% ipython --no-banner

In [1]: import numpy as np

In [2]: np.set_printoptions(precision=2, suppress=True, linewidth=120, legacy="1.25")

In [3]: data = np.load("dump.npy")

In [4]: data
Out[4]: 
array([[ 2.15, -1.51,  0.69, -3.4 , -1.01],
       [ 1.78, -0.43,  0.52, -1.02, -1.19],
       [ 1.38,  0.32,  3.21, -4.27,  0.26],
       [ 1.55, -0.75, -0.69,  0.84, -3.92],
       [ 0.05, -0.2 , -2.05, -1.64, -2.11],
       [-6.27, -1.47,  0.8 ,  0.49,  1.75],
       [ 2.03, -2.56, -2.66, -1.07, -0.93],
       [ 3.01, -1.66,  1.34, -1.99, -3.03],
       [-0.98, -0.68, -2.34,  0.6 , -1.99]])

In [5]: blk = np.stack([data, -2 * data, data[::-1]])

In [6]: np.einsum("bij,cij->bc", blk, blk)
Out[6]: 
array([[ 190.7 , -381.39,   -4.95],
       [-381.39,  762.79,    9.89],
       [  -4.95,    9.89,  190.7 ]])

In [7]: np.linalg.norm(blk, axis=(1, 2))
Out[7]: array([13.81, 27.62, 13.81])

In [8]: blk.shape
Out[8]: (3, 9, 5)

In [9]: np.linalg.matrix_rank(blk)
Out[9]: array([5, 5, 5])

In [10]: Z = np.sign(np.array([[4, 5, -3, 1], [3, 0, 5, 5], [1, 2, 0, 1], [-4, -5, -2, -5]]))

In [11]: Y = (np.tril(Z, -1) + np.eye(4)) @ (np.triu(Z, 1) + np.eye(4))

In [12]: ev = np.array([-8, -3, -4, 2])

In [13]: K = np.rint(Y * ev @ np.linalg.inv(Y)) + 0

In [14]: K
Out[14]: 
array([[-13.,  14.,   5.,  14.],
       [-10.,  12.,  10.,  20.],
       [-10.,  16.,  12.,  26.],
       [ 10., -16., -10., -24.]])

In [15]: ev, evecs = np.linalg.eig(K)

In [16]: np.sort(np.linalg.eigvals(K.T))
Out[16]: array([-8., -4., -3.,  2.])

In [17]: np.sort(np.linalg.eigvals(np.linalg.inv(K)))
Out[17]: array([-0.33, -0.25, -0.12,  0.5 ])

In [18]: w1 = np.array([[-7, 1], [-4, -9], [2, 8], [3, -2]])

In [19]: beta = np.array([0, 1])

In [20]: H = np.maximum(K @ w1 + beta, 0)

In [21]: (H > 0).astype(int)
Out[21]: 
array([[1, 0],
       [1, 0],
       [1, 0],
       [0, 1]])

In [22]: np.linalg.matrix_rank(H)
Out[22]: 2

In [23]: Z = np.array([[1, -2], [1, -2]])

In [24]: H @ Z
Out[24]: 
array([[  87., -174.],
       [ 102., -204.],
       [ 108., -216.],
       [ 123., -246.]])

In [25]: E = np.array([[-2, 2, 1], [3, 2, 4], [0, 5, -3], [7, 8, 13]])

In [26]: x = np.array([1, -1, 4])

In [27]: target = E @ x

In [28]: beta, lr = np.zeros(3), 1 / np.linalg.norm(E, 2) ** 2

In [29]: for i in range(8):
    ...:     beta -= lr * E.T @ (E @ beta - target)
    ...:     if i % 2 == 0: print(i, round(np.linalg.norm(E @ beta - target), 2))
    ...: 
0 15.37
2 12.06
4 9.47
6 7.46

In [30]: beta
Out[30]: array([ 1.39, -0.12,  3.25])

In [31]: np.round(np.linalg.cond(E), 2)
Out[31]: 6.62

In [32]: Y = np.array([[2, -2, -3], [0, -2, 0]])

In [33]: Z = np.kron(Y, E)

In [34]: round(float(np.linalg.norm(Z, 2)), 2), round(np.linalg.norm(Y, 2) * np.linalg.norm(E, 2), 2)
Out[34]: (75.08, 75.08)

In [35]: feats = np.load("x.npy")

In [36]: feats
Out[36]: 
array([[1, 1, 1, 1, 1, 1],
       [0, 1, 0, 1, 0, 1],
       [2, 0, 2, 0, 2, 0],
       [1, 1, 1, 1, 1, 1],
       [0, 1, 0, 1, 0, 1],
       [2, 0, 2, 0, 2, 0]])

In [37]: Y = data / np.sqrt((data ** 2).mean(axis=1, keepdims=True))

In [38]: Y[8]
Out[38]: array([-0.65, -0.45, -1.56,  0.4 , -1.33])

In [39]: np.linalg.matrix_rank(Y) == np.linalg.matrix_rank(data)
Out[39]: True

In [40]: np.linalg.matrix_rank(data - data.mean(axis=1, keepdims=True))
Out[40]: 4

In [41]: r = np.linalg.matrix_rank(feats)

In [42]: r
Out[42]: 2

In [43]: null = np.linalg.svd(feats)[2][r:].T

In [44]: [int(np.linalg.matrix_rank(feats[:, :j + 1])) for j in range(6)]
Out[44]: [1, 2, 2, 2, 2, 2]

In [45]: [int(np.linalg.matrix_rank(np.delete(feats, i, axis=0))) for i in range(6)]
Out[45]: [2, 2, 2, 2, 2, 2]

In [46]: np.allclose(feats @ null, 0)
Out[46]: True

In [47]: np.linalg.matrix_rank(feats.T @ feats), np.linalg.matrix_rank(feats @ feats.T)
Out[47]: (2, 2)

In [48]: [int(np.linalg.matrix_rank(feats[:i])) for i in range(1, len(feats) + 1)]
Out[48]: [1, 2, 2, 2, 2, 2]

In [49]: left, sv, Vh = np.linalg.svd(feats)

In [50]: np.argmax(sv[:-1] / (sv[1:] + 1e-6)) + 1
Out[50]: 2

In [51]: sv.round(2) + 0
Out[51]: array([5.64, 3.19, 0.  , 0.  , 0.  , 0.  ])

In [52]: Y = left[:, :2] @ np.diag(sv[:2]) @ Vh[:2]

In [53]: round(float(np.linalg.norm(feats - Y) / np.linalg.norm(feats)), 2)
Out[53]: 0.0

In [54]: np.linalg.matrix_rank(feats, rtol=0.05)
Out[54]: 2

In [55]: round(np.linalg.norm(feats - Y, 2), 2), round(sv[2], 2)
Out[55]: (0.0, 0.0)

In [56]: m1 = np.load("out12.npy")

In [57]: m1
Out[57]: 
array([[-0.81, -0.02,  0.9 , -0.52, -0.83, -1.  , -1.  , -0.4 , -0.44, -0.82],
       [ 0.76, -0.12,  0.04,  0.54,  0.52, -0.57, -0.71, -1.  , -0.74, -0.9 ],
       [ 0.47,  0.33, -0.69,  0.07,  0.45,  0.89,  0.83,  0.76,  0.39,  0.51],
       [ 0.54, -0.15,  1.  , -0.48,  0.36, -0.88, -0.07,  0.83, -0.99, -0.87],
       [-0.78, -0.18,  0.72, -0.51, -0.62, -0.57, -0.16,  0.94,  0.14,  0.53],
       [-0.35, -0.34, -0.07,  0.14, -0.2 ,  0.14,  0.07, -0.56,  0.23,  0.26],
       [ 0.37,  0.85,  0.79, -0.85,  0.19, -0.12,  0.64,  1.  , -0.47,  0.3 ],
       [ 0.75,  0.93, -0.99,  0.  ,  0.29, -0.36, -0.91,  0.29,  0.87, -0.52],
       [-0.48,  0.61, -0.17, -0.58, -0.5 , -0.7 , -0.66,  0.98,  0.56,  0.29],
       [-0.38, -0.86,  0.57,  0.52,  0.02,  0.73,  0.79, -0.98, -0.37,  0.37],
       [ 0.29, -0.96,  0.9 ,  0.76,  0.63,  0.96,  0.98, -1.  , -0.91,  0.13],
       [-0.2 ,  0.01, -0.62,  0.03, -0.01,  0.8 ,  0.71,  0.62,  0.63,  0.71],
       [ 0.85,  0.82, -0.91,  0.22,  0.49, -0.65, -0.91, -0.8 ,  0.22, -0.86],
       [-0.02, -0.21,  0.23,  0.32, -0.27, -0.96, -0.98, -1.  , -0.44, -0.89],
       [-0.31, -0.98,  0.99,  0.54,  0.44,  0.98,  1.  , -0.91, -0.94,  0.71],
       [ 0.33, -0.92, -0.01,  0.87,  0.49,  0.82,  0.67, -1.  , -0.57, -0.37],
       [-0.87, -0.52,  1.  , -0.79, -0.8 , -1.  , -0.89,  0.96, -0.94, -0.57],
       [ 0.46, -0.06,  0.48, -0.06,  0.5 ,  0.84,  0.92,  0.85, -0.5 ,  0.33],
       [-0.84, -0.98,  0.98,  0.37, -0.35,  0.76,  0.95, -0.93, -0.75,  0.74],
       [-0.61, -0.98,  1.  , -0.14, -0.03, -0.21,  0.96, -0.31, -1.  , -0.18],
       [-0.99, -0.98,  1.  , -0.69, -0.95, -0.99, -0.64,  0.34, -0.98,  0.03],
       [ 0.85,  0.94, -0.58, -0.62,  0.62,  0.42,  0.45,  1.  ,  0.05, -0.1 ],
       [ 0.43,  0.93, -1.  ,  0.07,  0.02,  0.35, -0.81,  0.49,  0.98,  0.31],
       [-0.49,  0.1 ,  0.24, -0.45, -0.27,  0.48,  0.68,  0.99,  0.37,  0.75],
       [ 0.99,  0.99, -1.  ,  0.74,  0.95,  0.98, -0.16, -0.79,  0.99, -0.45],
       [ 0.37,  0.89, -0.27, -0.69,  0.02, -0.58, -0.5 ,  1.  ,  0.25, -0.11],
       [-0.39, -0.69,  0.96,  0.07, -0.35, -0.95, -0.85, -0.97, -0.87, -0.8 ],
       [-0.91, -0.98,  1.  ,  0.3 , -0.66, -0.81,  0.01, -1.  , -0.94, -0.21],
       [ 0.8 ,  0.4 ,  0.98, -0.54,  0.6 , -0.71,  0.24,  0.98, -0.98, -0.84],
       [-0.26,  0.9 , -0.94, -0.72, -0.22,  0.85,  0.74,  1.  ,  0.96,  0.94],
       [-0.38,  0.62,  0.95, -0.81, -0.56, -0.99, -0.95,  0.99, -0.71, -0.71],
       [ 0.8 ,  0.65, -1.  ,  0.72,  0.55,  0.67, -0.64, -0.99,  0.89, -0.43],
       [-0.52, -0.93,  0.83,  0.62, -0.15,  0.17,  0.4 , -1.  , -0.66, -0.09],
       [ 0.97,  0.7 , -0.97,  0.62,  0.91,  0.96,  0.77, -0.81,  0.05, -0.53],
       [ 0.89, -0.42,  0.93,  0.26,  0.86,  0.88,  0.97, -0.07, -0.97, -0.53],
       [ 0.79,  0.11, -0.99,  0.8 ,  0.7 ,  0.96,  0.57, -1.  ,  0.76,  0.03],
       [-0.87, -0.98,  1.  , -0.39, -0.54, -0.9 ,  0.67, -0.24, -1.  , -0.39],
       [ 0.68,  0.98, -0.98, -0.73,  0.24,  0.24, -0.31,  1.  ,  0.91,  0.41],
       [-0.86, -0.46,  0.99, -0.81, -0.61, -0.16,  0.87,  1.  , -0.64,  0.83],
       [ 0.7 ,  0.56, -1.  ,  0.79,  0.51,  0.94, -0.13, -0.99,  0.97,  0.24],
       [-0.09, -0.8 , -0.13,  0.74,  0.02, -0.07, -0.43, -1.  , -0.24, -0.51]])

In [58]: x = np.array([4, 4, -6, -5, 6])

In [59]: target = data @ x

In [60]: np.round(np.linalg.pinv(data) @ data, 2) + 0
Out[60]: 
array([[1., 0., 0., 0., 0.],
       [0., 1., 0., 0., 0.],
       [0., 0., 1., 0., 0.],
       [0., 0., 0., 1., 0.],
       [0., 0., 0., 0., 1.]])

In [61]: np.linalg.solve(data.T @ data, data.T @ target)
Out[61]: array([ 4.,  4., -6., -5.,  6.])

In [62]: rng = np.random.default_rng(16451)

In [63]: target = target + 0.3 * rng.normal(size=9)

In [64]: target
Out[64]: array([  9.38,   0.2 ,  10.45, -20.71,   7.23, -27.93,  13.  , -11.1 ,  -7.64])

In [65]: beta, *_ = np.linalg.lstsq(data, target)

In [66]: beta.round()
Out[66]: array([ 4.,  4., -6., -5.,  6.])

In [67]: beta
Out[67]: array([ 3.99,  4.17, -6.  , -5.03,  6.01])
